In [1]: import numpy as np

In [2]: np.set_printoptions(precision=2, suppress=True, linewidth=200, floatmode="fixed")

In [3]: def rd(a):
   ...:     return np.round(a, 2) + 0
   ...: 

In [4]: m1 = np.load("test4.npy")

In [5]: m1
Out[5]: 
array([[ 0,  0,  0,  0,  0,  0,  0,  0,  0,  0,  0,  0,  0,  0,  0],
       [ 0, -1,  0,  0,  0,  0,  0,  0,  0,  0,  0,  0,  0,  0,  0],
       [ 0,  0, -1,  0,  0,  0,  0,  0,  0,  0,  0,  0,  0,  0,  0],
       [ 0,  0,  0,  1,  0,  0,  0,  0,  0,  0,  0,  0,  0,  0,  0],
       [ 0,  0,  0,  0, -1,  0,  0,  0,  0,  0,  0,  0,  0,  0,  0],
       [ 0,  0,  0,  0,  0,  1,  0,  0,  0,  0,  0,  0,  0,  0,  0],
       [ 0,  0,  0,  0,  0,  0, -1,  0,  0,  0,  0,  0,  0,  0,  0],
       [ 0,  0,  0,  0,  0,  0,  0, -1,  0,  0,  0,  0,  0,  0,  0],
       [ 0,  0,  0,  0,  0,  0,  0,  0,  1,  0,  0,  0,  0,  0,  0],
       [ 0,  0,  0,  0,  0,  0,  0,  0,  0,  1,  0,  0,  0,  0,  0],
       [ 0,  0,  0,  0,  0,  0,  0,  0,  0,  0,  0,  0,  0,  0,  0],
       [ 0,  0,  0,  0,  0,  0,  0,  0,  0,  0,  0, -2,  0,  0,  0],
       [ 0,  0,  0,  0,  0,  0,  0,  0,  0,  0,  0,  0, -2,  0,  0],
       [ 0,  0,  0,  0,  0,  0,  0,  0,  0,  0,  0,  0,  0, -2,  0],
       [ 0,  0,  0,  0,  0,  0,  0,  0,  0,  0,  0,  0,  0,  0,  2]])

In [6]: U, sigma, VT = np.linalg.svd(m1)

In [7]: evecs = VT[:(sigma > 1e-8).sum()]

In [8]: rng = np.random.default_rng(2111)

In [9]: x = m1[2] + -2 * m1[1] + rng.integers(2) * np.eye(15)[4]

In [10]: x
Out[10]: array([ 0.00,  2.00, -1.00,  0.00,  1.00,  0.00,  0.00,  0.00,  0.00,  0.00,  0.00,  0.00,  0.00,  0.00,  0.00])

In [11]: rd(np.linalg.norm(x - evecs.T @ evecs @ x))
Out[11]: np.float64(0.0)

In [12]: w, evecs = np.linalg.eigh(m1)

In [13]: x = np.array([7, 1, 7, 1, 0, 1, 4, 9, 4, 2, 4, 3, 5, 8, 3])

In [14]: x @ m1 @ x
Out[14]: np.int64(-303)

In [15]: np.abs(m1).sum(axis=1).max(), np.abs(w).max()
Out[15]: (np.int64(2), np.float64(2.0))

In [16]: rank = np.linalg.matrix_rank(m1)

In [17]: rank
Out[17]: np.int64(13)

In [18]: ns = np.linalg.svd(m1)[2][rank:].T

In [19]: np.linalg.matrix_rank(m1.T @ m1), np.linalg.matrix_rank(m1 @ m1.T)
Out[19]: (np.int64(13), np.int64(13))

In [20]: [int(np.linalg.matrix_rank(np.delete(m1, i, axis=0))) for i in range(15)]
Out[20]: [13, 12, 12, 12, 12, 12, 12, 12, 12, 12, 13, 12, 12, 12, 12]

In [21]: [int(np.linalg.matrix_rank(m1[:i])) for i in range(1, len(m1) + 1)]
Out[21]: [0, 1, 2, 3, 4, 5, 6, 7, 8, 9, 9, 10, 11, 12, 13]

In [22]: ns.shape
Out[22]: (15, 2)

In [23]: np.allclose(m1 @ ns, 0)
Out[23]: True

In [24]: [int(np.linalg.matrix_rank(m1[:, :j + 1])) for j in range(15)]
Out[24]: [0, 1, 2, 3, 4, 5, 6, 7, 8, 9, 9, 10, 11, 12, 13]

In [25]: arr = np.loadtxt("mat.csv", delimiter=",")

In [26]: arr
Out[26]: 
array([[ 1.00,  0.00,  0.00,  0.00,  0.00,  0.00,  0.00,  0.00,  0.00,  0.00,  0.00,  0.00,  0.00,  0.00,  0.00],
       [-2.00,  1.00,  0.00,  0.00,  0.00,  0.00,  0.00,  0.00,  0.00,  0.00,  0.00,  0.00,  0.00,  0.00,  0.00],
       [-2.00, -1.00,  1.00,  0.00,  0.00,  0.00,  0.00,  0.00,  0.00,  0.00,  0.00,  0.00,  0.00,  0.00,  0.00],
       [-1.00, -1.00, -1.00,  1.00,  0.00,  0.00,  0.00,  0.00,  0.00,  0.00,  0.00,  0.00,  0.00,  0.00,  0.00],
       [ 3.00,  2.00,  2.00, -1.00,  1.00,  0.00,  0.00,  0.00,  0.00,  0.00,  0.00,  0.00,  0.00,  0.00,  0.00],
       [ 1.00, -3.00,  3.00, -3.00, -2.00,  1.00,  0.00,  0.00,  0.00,  0.00,  0.00,  0.00,  0.00,  0.00,  0.00],
       [-1.00, -2.00,  0.00,  3.00,  2.00, -3.00,  1.00,  0.00,  0.00,  0.00,  0.00,  0.00,  0.00,  0.00,  0.00],
       [-3.00, -3.00,  3.00, -2.00,  2.00, -1.00,  1.00,  1.00,  0.00,  0.00,  0.00,  0.00,  0.00,  0.00,  0.00],
       [-1.00,  3.00,  0.00,  1.00,  1.00, -2.00, -3.00,  1.00,  1.00,  0.00,  0.00,  0.00,  0.00,  0.00,  0.00],
       [-1.00, -2.00,  2.00, -3.00, -1.00,  2.00,  2.00,  1.00,  0.00,  1.00,  0.00,  0.00,  0.00,  0.00,  0.00],
       [ 0.00,  3.00,  0.00,  2.00, -2.00,  2.00,  0.00,  3.00,  1.00, -3.00,  1.00,  0.00,  0.00,  0.00,  0.00],
       [ 0.00, -2.00, -2.00, -1.00,  2.00, -3.00,  1.00,  3.00, -2.00, -2.00, -3.00,  1.00,  0.00,  0.00,  0.00],
       [-3.00, -2.00, -2.00,  3.00,  1.00,  0.00,  3.00,  3.00, -1.00,  3.00, -2.00, -2.00,  1.00,  0.00,  0.00],
       [ 3.00, -2.00,  0.00,  1.00,  1.00, -2.00, -2.00,  3.00, -2.00, -1.00, -2.00, -3.00,  3.00,  1.00,  0.00],
       [-1.00, -2.00,  3.00, -2.00, -2.00,  2.00, -3.00, -2.00, -2.00,  0.00, -3.00, -1.00,  3.00,  0.00,  1.00]])

In [27]: U, sigma, VT = np.linalg.svd(arr)

In [28]: np.argmax(sigma[:-1] / (sigma[1:] + 1e-6)) + 1
Out[28]: np.int64(14)

In [29]: A2 = U[:, :14] @ np.diag(sigma[:14]) @ VT[:14]

In [30]: rd(np.linalg.norm(arr - A2, 2)), rd(sigma[14])
Out[30]: (np.float64(0.0), np.float64(0.0))

In [31]: np.linalg.matrix_rank(arr, rtol=0.05)
Out[31]: np.int64(11)

In [32]: W0 = np.load("run6.npy")

In [33]: W0
Out[33]: 
array([[-2,  2,  0,  0],
       [-2,  3,  0,  0],
       [ 0,  0, -2,  2],
       [ 0,  0, -2,  3]])

In [34]: A2 = W0 / np.linalg.norm(W0, axis=1, keepdims=True)

In [35]: gram = A2 @ A2.T

In [36]: (np.abs(gram) > 0.9).astype(int)
Out[36]: 
array([[1, 1, 0, 0],
       [1, 1, 0, 0],
       [0, 0, 1, 1],
       [0, 0, 1, 1]])

In [37]: rd(gram)
Out[37]: 
array([[1.00, 0.98, 0.00, 0.00],
       [0.98, 1.00, 0.00, 0.00],
       [0.00, 0.00, 1.00, 0.98],
       [0.00, 0.00, 0.98, 1.00]])

In [38]: rd(np.linalg.norm(m1[14] - m1[5]))
Out[38]: np.float64(2.24)

In [39]: rd(np.linalg.norm(m1, 1)), rd(np.linalg.norm(m1, np.inf))
Out[39]: (np.float64(2.0), np.float64(2.0))

In [40]: rd(np.linalg.norm(m1, "nuc"))
Out[40]: np.float64(17.0)

In [41]: E = np.load("block6.npy")

In [42]: rd(E)
Out[42]: 
array([[-0.23,  0.06, -0.55, -0.04,  0.80],
       [-0.37, -0.53, -0.45,  0.50, -0.35],
       [-0.29, -0.27, -0.20, -0.86, -0.25],
       [-0.35, -0.55,  0.66,  0.02,  0.39],
       [ 0.78, -0.58, -0.16, -0.08,  0.15]])

In [43]: rd(E @ E.T)
Out[43]: 
array([[1.00, 0.00, 0.00, 0.00, 0.00],
       [0.00, 1.00, 0.00, 0.00, 0.00],
       [0.00, 0.00, 1.00, 0.00, 0.00],
       [0.00, 0.00, 0.00, 1.00, 0.00],
       [0.00, 0.00, 0.00, 0.00, 1.00]])

In [44]: rd(np.linalg.svd(E, compute_uv=False))
Out[44]: array([1.00, 1.00, 1.00, 1.00, 1.00])

In [45]: rd(np.linalg.pinv(E))
Out[45]: 
array([[-0.23, -0.37, -0.29, -0.35,  0.78],
       [ 0.06, -0.53, -0.27, -0.55, -0.58],
       [-0.55, -0.45, -0.20,  0.66, -0.16],
       [-0.04,  0.50, -0.86,  0.02, -0.08],
       [ 0.80, -0.35, -0.25,  0.39,  0.15]])

In [46]: W = np.array([[-2, 1, -1, 1, 1, 2],
    ...:     [0, -1, 2, 1, 1, 0],
    ...:     [1, 0, 1, 1, 2, 0],
    ...:     [0, 0, 1, 1, 2, 1],
    ...:     [0, -2, -2, 1, -2, -2]])

In [47]: c = np.array([2, 2, 0, 3, 2, 3])

In [48]: act = np.maximum(E @ W + c, 0)

In [49]: np.linalg.matrix_rank(act)
Out[49]: np.int64(5)

In [50]: C = np.array([[3, 0, 2], [4, 4, 4], [2, 1, 1], [5, 2, 5], [3, 0, 3], [5, 4, 5]])

In [51]: W @ C
Out[51]: 
array([[ 14,  13,  17],
       [  8,   0,   6],
       [ 16,   3,  14],
       [ 18,   7,  17],
       [-23, -16, -21]])

In [52]: (act @ C).round(6).argmax(axis=1)
Out[52]: array([0, 0, 0, 0, 0])

In [53]: idx = rng.permutation(5)

In [54]: idx
Out[54]: array([4, 1, 3, 0, 2])

In [55]: A2 = E[idx][:, idx]

In [56]: np.allclose(A2, E)
Out[56]: False

In [57]: rd(np.trace(A2))
Out[57]: np.float64(-0.79)

In [58]: x = np.array([2, -4, -3, 1, 0])

In [59]: rd(np.sort(np.abs(np.degrees(np.angle(np.linalg.eigvals(E))))))
Out[59]: array([  0.00,  84.76,  84.76, 171.44, 171.44])

In [60]: 5 - np.linalg.matrix_rank(E - np.eye(5), tol=1e-8)
Out[60]: np.int64(1)

In [61]: mat = np.loadtxt("arr.csv", delimiter=",")

In [62]: mat
Out[62]: 
array([[0.00, 0.00, 0.00, 0.00, 0.00, 0.00, 1.00],
       [0.00, 0.00, 0.00, 0.00, 0.00, 0.00, 0.00],
       [0.00, 0.00, 0.00, 1.00, 0.00, 0.00, 0.00],
       [0.00, 0.00, 1.00, 0.00, 1.00, 0.00, 0.00],
       [0.00, 0.00, 0.00, 1.00, 0.00, 0.00, 0.00],
       [0.00, 0.00, 0.00, 0.00, 0.00, 0.00, 0.00],
       [1.00, 0.00, 0.00, 0.00, 0.00, 0.00, 0.00]])

In [63]: # symmetric

In [64]: (mat + mat.T) / 2
Out[64]: 
array([[0.00, 0.00, 0.00, 0.00, 0.00, 0.00, 1.00],
       [0.00, 0.00, 0.00, 0.00, 0.00, 0.00, 0.00],
       [0.00, 0.00, 0.00, 1.00, 0.00, 0.00, 0.00],
       [0.00, 0.00, 1.00, 0.00, 1.00, 0.00, 0.00],
       [0.00, 0.00, 0.00, 1.00, 0.00, 0.00, 0.00],
       [0.00, 0.00, 0.00, 0.00, 0.00, 0.00, 0.00],
       [1.00, 0.00, 0.00, 0.00, 0.00, 0.00, 0.00]])

In [65]: np.allclose(mat, mat.T)
Out[65]: True

In [66]: np.linalg.lstsq(mat[:-1].T, mat[-1])[2]
Out[66]: np.int32(3)

In [67]: rd(np.trace(np.linalg.pinv(mat) @ mat))
Out[67]: np.float64(4.0)

In [68]: rd(mat @ np.linalg.pinv(mat) @ mat)
Out[68]: 
array([[0.00, 0.00, 0.00, 0.00, 0.00, 0.00, 1.00],
       [0.00, 0.00, 0.00, 0.00, 0.00, 0.00, 0.00],
       [0.00, 0.00, 0.00, 1.00, 0.00, 0.00, 0.00],
       [0.00, 0.00, 1.00, 0.00, 1.00, 0.00, 0.00],
       [0.00, 0.00, 0.00, 1.00, 0.00, 0.00, 0.00],
       [0.00, 0.00, 0.00, 0.00, 0.00, 0.00, 0.00],
       [1.00, 0.00, 0.00, 0.00, 0.00, 0.00, 0.00]])

In [69]: M = np.loadtxt("out16.csv", delimiter=",")

In [70]: rd(M)
Out[70]: 
array([[-27.40, -15.78, -37.03,   4.22],
       [-24.86, -14.86, -32.99,   5.10],
       [-22.70, -14.09, -29.63,   5.80],
       [-21.41, -13.63, -27.65,   6.20],
       [-18.54, -12.60, -23.31,   7.01],
       [-17.30, -12.16, -21.49,   7.33],
       [ -7.00,  -8.48,  -7.54,   8.88],
       [ -4.81,  -7.64,  -4.96,   8.83],
       [ -3.00,  -6.91,  -2.98,   8.59],
       [  0.01,  -5.45,  -0.12,   7.48],
       [  0.08,  -5.41,  -0.07,   7.44],
       [  0.32,  -5.26,   0.13,   7.27],
       [  0.84,  -4.90,   0.51,   6.84],
       [  1.13,  -4.67,   0.70,   6.53],
       [  1.33,  -4.48,   0.82,   6.27],
       [  1.55,  -4.25,   0.93,   5.93],
       [  1.71,  -4.04,   0.99,   5.61],
       [  1.88,  -3.71,   1.04,   5.11],
       [  0.99,  -1.06,   0.24,   1.18],
       [  0.91,  -0.97,   0.21,   1.08],
       [  0.80,  -0.84,   0.17,   0.92],
       [  0.29,  -0.30,   0.05,   0.31],
       [  0.18,  -0.19,   0.03,   0.19],
       [  0.14,  -0.14,   0.02,   0.14],
       [ -0.12,   0.12,  -0.01,  -0.12],
       [ -2.11,   2.01,   0.16,  -1.60],
       [ -2.30,   2.18,   0.22,  -1.71],
       [ -2.84,   2.68,   0.40,  -1.98],
       [ -3.78,   3.57,   0.83,  -2.38],
       [ -6.54,   6.30,   2.93,  -3.04],
       [ -6.73,   6.50,   3.12,  -3.06],
       [ -7.45,   7.27,   3.90,  -3.10],
       [ -8.54,   8.46,   5.23,  -3.09],
       [ -8.79,   8.75,   5.58,  -3.07],
       [-10.84,  11.18,   8.77,  -2.74],
       [-11.78,  12.38,  10.50,  -2.47],
       [-12.38,  13.16,  11.69,  -2.25],
       [-13.35,  14.48,  13.78,  -1.84],
       [-17.05,  20.19,  23.81,   0.56],
       [-19.66,  24.98,  33.23,   3.18],
       [-20.14,  25.95,  35.23,   3.76],
       [-22.95,  32.27,  48.83,   7.88],
       [-23.71,  34.20,  53.16,   9.24],
       [-23.99,  34.95,  54.87,   9.78],
       [-25.42,  39.04,  64.33,  12.83],
       [-26.66,  43.05,  73.89,  15.96],
       [-26.71,  43.23,  74.32,  16.10],
       [-27.75,  47.02,  83.57,  19.19]])

In [71]: A2 = M / np.linalg.norm(M, axis=1, keepdims=True)

In [72]: gram = A2 @ A2.T

In [73]: (gram - 2 * np.eye(48)).round(6).argmax(axis=1)
Out[73]: array([ 1,  2,  3,  2,  5,  4,  7,  6,  7, 10,  9, 10, 13, 14, 13, 16, 15, 16, 19, 18, 19, 22, 23, 22, 25, 26, 25, 26, 27, 30, 29, 30, 33, 32, 35, 36, 35, 36, 39, 40, 39, 42, 43, 42, 45, 46, 45, 46])

In [74]: x = np.array([3, 0, 3, 3])

In [75]: a = np.maximum(M @ x, 0)

In [76]: rd(np.tanh(M @ x))
Out[76]: 
array([-1.00, -1.00, -1.00, -1.00, -1.00, -1.00, -1.00, -0.99,  1.00,  1.00,  1.00,  1.00,  1.00,  1.00,  1.00,  1.00,  1.00,  1.00,  1.00,  1.00,  1.00,  0.96,  0.84,  0.72, -0.65, -1.00, -1.00,
       -1.00, -1.00, -1.00, -1.00, -1.00, -1.00, -1.00, -1.00, -1.00, -1.00, -1.00,  1.00,  1.00,  1.00,  1.00,  1.00,  1.00,  1.00,  1.00,  1.00,  1.00])

In [77]: Ac = M - M.mean(axis=0)

In [78]: U, sigma, VT = np.linalg.svd(Ac, full_matrices=False)

In [79]: rd(sigma)
Out[79]: array([222.52,  63.76,  38.40,   0.00])

In [80]: (np.sign(U[:, 0]) == np.sign(U[0, 0])).astype(int)
Out[80]: array([1, 1, 1, 1, 1, 1, 1, 1, 1, 1, 1, 1, 1, 1, 1, 1, 1, 1, 1, 1, 1, 1, 1, 1, 1, 1, 1, 1, 1, 1, 1, 1, 1, 1, 0, 0, 0, 0, 0, 0, 0, 0, 0, 0, 0, 0, 0, 0])

In [81]: np.linalg.matrix_rank(Ac)
Out[81]: np.int64(3)

In [82]: rd(sigma ** 2 / (sigma ** 2).sum())
Out[82]: array([0.90, 0.07, 0.03, 0.00])
